$ python3 -q
>>> import numpy as np
>>> np.set_printoptions(precision=1, suppress=True, linewidth=140)
>>> E = np.load("mat.npy")
>>> E
array([[ 0,  0, -3,  0, -1],
       [ 0,  3,  0, -1,  0],
       [ 2,  0,  3,  0,  3],
       [ 0,  0,  0,  0,  0],
       [-3,  0, -3,  0,  3]])
>>> # null space of dimension 1
>>> (E != 0).astype(int)
array([[0, 0, 1, 0, 1],
       [0, 1, 0, 1, 0],
       [1, 0, 1, 0, 1],
       [0, 0, 0, 0, 0],
       [1, 0, 1, 0, 1]])
>>> print(np.flatnonzero(np.linalg.matrix_power((E != 0) + (E.T != 0) + np.eye(5), 5)[2]))
[0 2 4]
>>> Uu, sigma, Vh = np.linalg.svd(E)
>>> sigma
array([6. , 4.5, 3.2, 1.6, 0. ])
>>> M2 = Uu[:, :4] @ np.diag(sigma[:4]) @ Vh[:4]
>>> np.linalg.matrix_rank(E, rtol=0.05)
np.int64(4)
>>> M2.round(1) + 0
array([[ 0.,  0., -3.,  0., -1.],
       [ 0.,  3.,  0., -1.,  0.],
       [ 2.,  0.,  3.,  0.,  3.],
       [ 0.,  0.,  0.,  0.,  0.],
       [-3.,  0., -3.,  0.,  3.]])
>>> np.round(np.abs(E - M2).max(), 1)
np.float64(0.0)
>>> Uu, sigma, Vh = np.linalg.svd(E)
>>> V = Vh[:(sigma > 1e-8).sum()]
>>> rng = np.random.default_rng(126633)
>>> x = E[3] + -1 * E[0] + rng.integers(2) * np.eye(5)[1]
>>> x
array([0., 1., 3., 0., 1.])
>>> np.round(V.T @ V, 1) + 0
array([[ 1. ,  0. ,  0. ,  0. ,  0. ],
       [ 0. ,  0.9,  0. , -0.3,  0. ],
       [ 0. ,  0. ,  1. ,  0. ,  0. ],
       [ 0. , -0.3,  0. ,  0.1,  0. ],
       [ 0. ,  0. ,  0. ,  0. ,  1. ]])
>>> round(np.linalg.norm(x - V.T @ V @ x), 1)
np.float64(0.3)
>>> np.linalg.matrix_rank(np.vstack([E, x]))
np.int64(5)
>>> print(np.trace(E))
9
>>> E @ E
array([[ -3,   0,  -6,   0, -12],
       [  0,   9,   0,  -3,   0],
       [ -3,   0,  -6,   0,  16],
       [  0,   0,   0,   0,   0],
       [-15,   0,  -9,   0,   3]])
>>> np.einsum("ij,ji->", E, E)
np.int64(3)
>>> print(round(float(np.linalg.det(2 * E)), 1), round(np.linalg.det(E), 1))
0.0 0.0
>>> np.linalg.eigvals(E)
array([1.3+3.3j, 1.3-3.3j, 3.4+0.j , 3. +0.j , 0. +0.j ])
>>> round(np.linalg.det(E[::-1]), 1)
np.float64(0.0)
>>> print(np.einsum("ii->", E))
9
>>> np.poly(E)
array([   1.,   -9.,   39., -105.,  126.,    0.])
>>> round(float(np.linalg.det(E.T)), 1)
0.0
>>> X = np.loadtxt("w.csv", delimiter=",")
>>> X
array([[-2.,  1.,  0.],
       [ 0., -2.,  1.],
       [ 0.,  0., -2.]])
>>> # triangular
>>> print(X @ X)
[[ 4. -4.  1.]
 [ 0.  4. -4.]
 [ 0.  0.  4.]]
>>> np.sort(np.linalg.eigvals(X))
array([-2., -2., -2.])
>>> np.linalg.matrix_rank(X - X[0, 0] * np.eye(3))
np.int64(2)
>>> A = np.load("test3.npy")
>>> A
array([[0, 1, 0],
       [0, 0, 2],
       [0, 0, 0]])
>>> np.sort(np.linalg.eigvals(A))
array([0., 0., 0.])
>>> np.linalg.matrix_rank(A - A[0, 0] * np.eye(3))
np.int64(2)
>>> np.linalg.pinv(A)
array([[0. , 0. , 0. ],
       [1. , 0. , 0. ],
       [0. , 0.5, 0. ]])
>>> Uu, sigma, Vh = np.linalg.svd(A)
>>> V = Vh[:(sigma > 1e-8).sum()]
>>> x = A[0] + -3 * A[1] + rng.integers(2) * np.eye(3)[0]
>>> x
array([ 1.,  1., -6.])
>>> print(V.T @ V)
[[0. 0. 0.]
 [0. 1. 0.]
 [0. 0. 1.]]
>>> np.diag(V.T @ V)
array([0., 1., 1.])
>>> round(float(np.linalg.det(X[::-1])), 1)
8.0
>>> np.einsum("ii->", X)
np.float64(-6.0)
>>> np.linalg.eigvals(X)
array([-2., -2., -2.])
>>> np.einsum("ij,ji->", X, X)
np.float64(12.0)
>>> round(np.linalg.eigvals(X).sum().real, 1)
np.float64(-6.0)
>>> m1 = np.load("arr.npy")
>>> m1
array([[ 20.,  -8.,   8.,  -8.],
       [ 34., -14.,  17., -16.],
       [ 34., -18.,  21., -16.],
       [ 48., -24.,  24., -20.]])
>>> M2 = np.array([[-1, 0, 1], [-5, 5, 2]])
>>> C = np.kron(M2, m1)
>>> print(C.shape)
(8, 12)
>>> round(float(np.linalg.norm(C, 2)), 1), round(np.linalg.norm(M2, 2) * np.linalg.norm(m1, 2), 1)
(683.2, np.float64(683.2))
>>> C
array([[ -20.,    8.,   -8.,    8.,    0.,   -0.,    0.,   -0.,   20.,   -8.,    8.,   -8.],
       [ -34.,   14.,  -17.,   16.,    0.,   -0.,    0.,   -0.,   34.,  -14.,   17.,  -16.],
       [ -34.,   18.,  -21.,   16.,    0.,   -0.,    0.,   -0.,   34.,  -18.,   21.,  -16.],
       [ -48.,   24.,  -24.,   20.,    0.,   -0.,    0.,   -0.,   48.,  -24.,   24.,  -20.],
       [-100.,   40.,  -40.,   40.,  100.,  -40.,   40.,  -40.,   40.,  -16.,   16.,  -16.],
       [-170.,   70.,  -85.,   80.,  170.,  -70.,   85.,  -80.,   68.,  -28.,   34.,  -32.],
       [-170.,   90., -105.,   80.,  170.,  -90.,  105.,  -80.,   68.,  -36.,   42.,  -32.],
       [-240.,  120., -120.,  100.,  240., -120.,  120., -100.,   96.,  -48.,   48.,  -40.]])
>>> np.linalg.matrix_rank(C)
np.int64(8)
>>> rk = np.linalg.matrix_rank(E)
>>> rk
np.int64(4)
>>> ns = np.linalg.svd(E)[2][rk:].T
>>> np.round(ns @ ns.T, 1) + 0
array([[0. , 0. , 0. , 0. , 0. ],
       [0. , 0.1, 0. , 0.3, 0. ],
       [0. , 0. , 0. , 0. , 0. ],
       [0. , 0.3, 0. , 0.9, 0. ],
       [0. , 0. , 0. , 0. , 0. ]])
>>> Uu, sigma, Vh = np.linalg.svd(m1)
>>> sigma
array([92.2,  4.1,  2.7,  0.2])
>>> np.argmax(sigma[:-1] / (sigma[1:] + 1e-6)) + 1
np.int64(1)
>>> M2 = Uu[:, :1] @ np.diag(sigma[:1]) @ Vh[:1]
>>> round(np.abs(m1 - M2).max(), 1)
np.float64(2.4)
>>> np.round(np.linalg.norm(m1 - M2) / np.linalg.norm(m1), 1)
np.float64(0.1)
>>> print(np.linalg.matrix_rank(m1, rtol=0.05))
1
>>> round(float(np.linalg.det(m1)), 1)
-192.0
>>> np.allclose(m1 @ m1.T, m1.T @ m1)
False
>>> np.allclose(m1, m1.T)
False
>>> np.trace(m1)
np.float64(7.0)
>>> np.linalg.matrix_power(m1, 2)
array([[ 16.,   0.,   0.,   0.],
       [ 14.,   2.,   7.,   0.],
       [ 14., -14.,  23.,   0.],
       [  0.,   0.,   0.,  16.]])
>>> M = np.loadtxt("x.csv", delimiter=",")
>>> print(M)
[[ 0.7 -1.   0.7  0.9]
 [-0.2  0.5  0.3 -0.4]
 [ 0.3 -0.7 -0.6  0.6]
 [ 0.5 -1.   1.   0.3]
 [-0.5  1.  -1.  -0.1]
 [ 0.5 -0.9  0.9  0.6]
 [-0.2  0.7 -1.   0.2]
 [ 0.3 -0.8  1.  -0.1]
 [ 0.2 -0.5  0.   0.3]
 [-0.8  1.  -0.9 -0.9]
 [-0.1  0.2 -0.7  0. ]]
>>> dist = np.linalg.norm(M[:, None] - M[None], axis=-1)
>>> np.unravel_index(dist.round(6).argmax(), dist.shape)
(np.int64(0), np.int64(9))
>>> (dist + 1e9 * np.eye(11)).round(6).argmin(axis=1)
array([ 5, 10,  8,  5,  6,  3,  4,  3,  2,  4,  6])
>>> dist[3].round(6).argsort(kind="stable")[:4]
array([3, 5, 7, 0])
>>> dist.mean(axis=1).argmax()
np.int64(9)
>>> np.linalg.norm(M - M.mean(axis=0), axis=1)
array([1.5, 0.9, 1. , 1.4, 1.6, 1.4, 1.3, 1.3, 0.4, 2. , 0.8])
>>> Q, R = np.linalg.qr(M)
>>> np.allclose(R.T @ R, M.T @ M)
True
>>> np.round(Q @ R, 1) + 0
array([[ 0.7, -1. ,  0.7,  0.9],
       [-0.2,  0.5,  0.3, -0.4],
       [ 0.3, -0.7, -0.6,  0.6],
       [ 0.5, -1. ,  1. ,  0.3],
       [-0.5,  1. , -1. , -0.1],
       [ 0.5, -0.9,  0.9,  0.6],
       [-0.2,  0.7, -1. ,  0.2],
       [ 0.3, -0.8,  1. , -0.1],
       [ 0.2, -0.5,  0. ,  0.3],
       [-0.8,  1. , -0.9, -0.9],
       [-0.1,  0.2, -0.7,  0. ]])
>>> Q.round(1) + 0
array([[-0.5, -0.3, -0.1,  0.2],
       [ 0.1, -0.2,  0.4, -0.1],
       [-0.2,  0.3, -0.7,  0. ],
       [-0.3,  0.2,  0.1,  0. ],
       [ 0.3, -0.2, -0.1,  0.6],
       [-0.3,  0.1,  0.1,  0.6],
       [ 0.1, -0.5, -0.3,  0. ],
       [-0.2,  0.4,  0.2, -0.2],
       [-0.1,  0.2, -0.2,  0.2],
       [ 0.5,  0.5,  0. ,  0.2],
       [ 0.1,  0. , -0.3, -0.4]])
>>> Xs = (M - M.mean(axis=0)) / M.std(axis=0)
>>> np.argwhere(np.abs(Xs) > 2)
array([[9, 3]])
>>> Xs.std(axis=0)
array([1., 1., 1., 1.])
>>> coef = np.linalg.lstsq(np.delete(Xs, 1, axis=1), Xs[:, 1])[0]
>>> print(coef)
[-1.7  0.3  0.6]
>>> print(np.abs(coef).argmax())
0
>>> x = np.array([-2, 2, 2, 2])
>>> y = M @ x
>>> np.linalg.solve(M.T @ M, M.T @ y)
array([-2.,  2.,  2.,  2.])
>>> np.round(np.linalg.pinv(M) @ M, 1) + 0
array([[1., 0., 0., 0.],
       [0., 1., 0., 0.],
       [0., 0., 1., 0.],
       [0., 0., 0., 1.]])
>>> y = y + 0.3 * rng.normal(size=11)
>>> print(y.round(1) + 0)
[-0.2  1.2 -1.7  0.1  0.5  0.4  0.4 -0.2 -0.1  0.  -0.9]
>>> coef, *_ = np.linalg.lstsq(M, y)
>>> print(np.round(M.T @ (y - M @ coef), 1) + 0)
[0. 0. 0. 0.]
>>> coef.round()
array([-2.,  1.,  2.,  2.])
>>> [round(float(np.linalg.norm(np.linalg.solve(M.T @ M + lam * np.eye(4), M.T @ y))), 2) for lam in (0, 1, 10, 100)]
[3.96, 1.0, 0.23, 0.03]
>>> M2 = np.c_[M[:, :3] @ np.array([[-1, 2, 0], [0, 1, -5], [-5, -4, 4]]), np.array([1, 0, 2, 0, 2, 2, 2, 2, 2, 1, 0])]
>>> M2
array([[-4.2, -2.4,  7.8,  1. ],
       [-1.3, -1.1, -1.3,  0. ],
       [ 2.7,  2.3,  1.1,  2. ],
       [-5.5, -4. ,  9. ,  0. ],
       [ 5.5,  4. , -9. ,  2. ],
       [-5. , -3.5,  8.1,  2. ],
       [ 5.2,  4.3, -7.5,  2. ],
       [-5.3, -4.2,  8. ,  2. ],
       [-0.2, -0.1,  2.5,  2. ],
       [ 5.3,  3. , -8.6,  1. ],
       [ 3.6,  2.8, -3.8,  0. ]])
>>> print(np.round(np.linalg.norm(M2 - M @ np.linalg.lstsq(M, M2)[0], axis=0), 1) + 0)
[0.  0.  0.  3.7]
>>> np.round(np.linalg.lstsq(M, M2[:, 0])[0], 1) + 0
array([-1.,  0., -5.,  0.])
>>> J = np.loadtxt("m.csv", delimiter=",")
>>> J
array([[ 1. ,  0. ,  0. ,  0. ],
       [ 0. ,  0.7,  0. , -0.7],
       [ 0. ,  0. ,  1. ,  0. ],
       [ 0. ,  0.7,  0. ,  0.7]])
>>> # keeps lengths
>>> z = rng.permutation(3)
>>> z
array([0, 1, 2])
>>> M2 = X[z][:, z]
>>> M2
array([[-2.,  1.,  0.],
       [ 0., -2.,  1.],
       [ 0.,  0., -2.]])
>>> print(np.allclose(M2, X))
True
>>> mat = np.load("case13.npy")
>>> mat
array([[ -9.6,  16.7,   5.5],
       [  4.1, -17.5,  -8.8],
       [ 15.5, -12.7,   0.1],
       [-15.9,  12.1,  -0.7],
       [  4.7,  15.2,  12. ],
       [-18.1,   1.7,  -8.3],
       [ -9. ,  16.9,   5.9],
       [ 13.9,   7.8,  12.1],
       [ 17.8,  -8.2,   4.1],
       [ 15.6,   5.2,  11.4],
       [-17. ,  10.3,  -2.4],
       [-11.3,  16. ,   4.1],
       [ 15.1,   6. ,  11.7],
       [  7.3,  13.8,  12.5],
       [-16.9,  -2.6, -10.4],
       [-11.9, -10.1, -12.5],
       [  9.5,  12.2,  12.6],
       [ 14.7, -13.6,  -0.9],
       [  0.7,  16.8,  10.9],
       [-14.6,  -6.8, -11.9],
       [ 17.8,  -0.4,   9. ],
       [ 14.2,   7.4,  12. ]])
>>> Uu, sigma, Vh = np.linalg.svd(mat)
>>> np.argmax(sigma[:-1] / (sigma[1:] + 1e-6)) + 1
np.int64(2)
>>> M2 = Uu[:, :2] @ np.diag(sigma[:2]) @ Vh[:2]
>>> M2
array([[ -9.6,  16.7,   5.5],
       [  4.1, -17.5,  -8.8],
       [ 15.5, -12.7,   0.1],
       [-15.9,  12.1,  -0.7],
       [  4.7,  15.2,  12. ],
       [-18.1,   1.7,  -8.3],
       [ -9. ,  16.9,   5.9],
       [ 13.9,   7.8,  12.1],
       [ 17.8,  -8.2,   4.1],
       [ 15.6,   5.2,  11.4],
       [-17. ,  10.3,  -2.4],
       [-11.3,  16. ,   4.1],
       [ 15.1,   6. ,  11.7],
       [  7.3,  13.8,  12.5],
       [-16.9,  -2.6, -10.4],
       [-11.9, -10.1, -12.5],
       [  9.5,  12.2,  12.6],
       [ 14.7, -13.6,  -0.9],
       [  0.7,  16.8,  10.9],
       [-14.6,  -6.8, -11.9],
       [ 17.8,  -0.4,   9. ],
       [ 14.2,   7.4,  12. ]])
>>> np.round(np.linalg.norm(mat - M2, 2), 1), round(sigma[2], 1)
(np.float64(0.0), np.float64(0.0))
